>>> import numpy as np
>>> np.set_printoptions(suppress=True, linewidth=200)
>>> feats = np.load("data.npy")
>>> feats
array([[ 7.15, -9.16, -4.07,  4.98,  3.71,  0.09,  5.52],
       [ 6.61, -8.86, -3.98,  5.47,  3.59, -0.11,  5.08],
       [ 7.11, -8.63, -3.94,  4.71,  3.93, -0.37,  5.13],
       [ 6.85, -8.53, -3.39,  5.59,  3.86,  0.27,  5.  ],
       [ 6.61, -9.38, -4.55,  5.28,  3.77,  0.08,  4.6 ],
       [ 7.07, -9.73, -4.07,  4.59,  3.94, -0.61,  5.25],
       [ 7.33, -9.19, -4.47,  4.46,  4.11, -0.02,  5.1 ],
       [ 6.78, -8.66, -4.33,  4.98,  4.33, -0.5 ,  4.96],
       [ 7.13, -8.81, -3.93,  5.08,  3.51, -0.03,  4.85],
       [ 7.12, -8.71, -4.06,  4.88,  3.81,  0.01,  5.12],
       [ 7.35, -9.78, -4.44,  5.21,  4.2 , -0.16,  5.34],
       [ 6.68, -8.66, -3.96,  5.42,  4.25,  0.18,  4.86],
       [ 7.02, -8.81, -4.01,  5.33,  4.15, -0.22,  5.66],
       [ 7.35, -9.  , -3.66,  5.04,  4.22,  0.25,  5.12],
       [ 6.49, -9.06, -4.41,  5.1 ,  4.24,  0.14,  4.74],
       [ 6.96, -9.  , -3.57,  5.13,  3.47,  0.3 ,  4.83],
       [ 6.95, -9.1 , -4.  ,  5.02,  3.97,  0.02,  5.24],
       [ 6.57, -9.3 , -3.75,  5.09,  4.43, -0.21,  5.55],
       [ 2.52, -8.47, -3.59, -2.07,  6.27,  3.49,  8.93],
       [ 2.11, -9.31, -3.68, -2.01,  5.95,  3.22,  9.18],
       [ 1.55, -9.28, -3.78, -2.06,  6.19,  3.21,  9.23],
       [ 2.68, -8.85, -3.6 , -2.02,  6.17,  3.  ,  8.73],
       [ 1.81, -8.86, -4.24, -1.65,  5.94,  2.68,  9.17],
       [ 1.47, -8.92, -4.05, -1.67,  5.51,  2.47,  9.2 ],
       [ 2.61, -8.92, -4.22, -2.41,  5.71,  2.44,  9.43],
       [ 1.6 , -8.94, -3.82, -1.37,  5.9 ,  2.93,  8.66],
       [ 1.69, -9.13, -4.12, -1.73,  5.98,  3.22,  8.95],
       [ 1.92, -8.85, -4.45, -2.48,  6.57,  3.24,  9.03],
       [ 1.64, -8.55, -4.16, -1.8 ,  5.72,  2.77,  9.31],
       [ 1.92, -9.31, -3.54, -1.77,  6.28,  2.98,  9.02],
       [ 1.86, -9.28, -3.46, -1.95,  5.39,  2.7 ,  8.81],
       [ 2.  , -9.13, -3.97, -1.94,  6.44,  3.41,  9.09],
       [ 1.98, -8.9 , -4.07, -2.1 ,  6.02,  3.01,  8.65],
       [ 1.94, -9.04, -4.18, -2.24,  5.33,  2.98,  8.9 ],
       [ 2.09, -9.21, -3.53, -1.6 ,  5.91,  3.  ,  9.59],
       [ 1.75, -8.57, -4.28, -1.74,  5.98,  2.54,  9.16]])
>>> round(np.log10(np.linalg.cond(feats)))
2
>>> np.round(np.abs(np.linalg.svd(feats)[2][-1]), 2)
array([0.12, 0.28, 0.43, 0.16, 0.53, 0.59, 0.26])
>>> np.linalg.matrix_rank(feats, rtol=0.1)
np.int64(2)
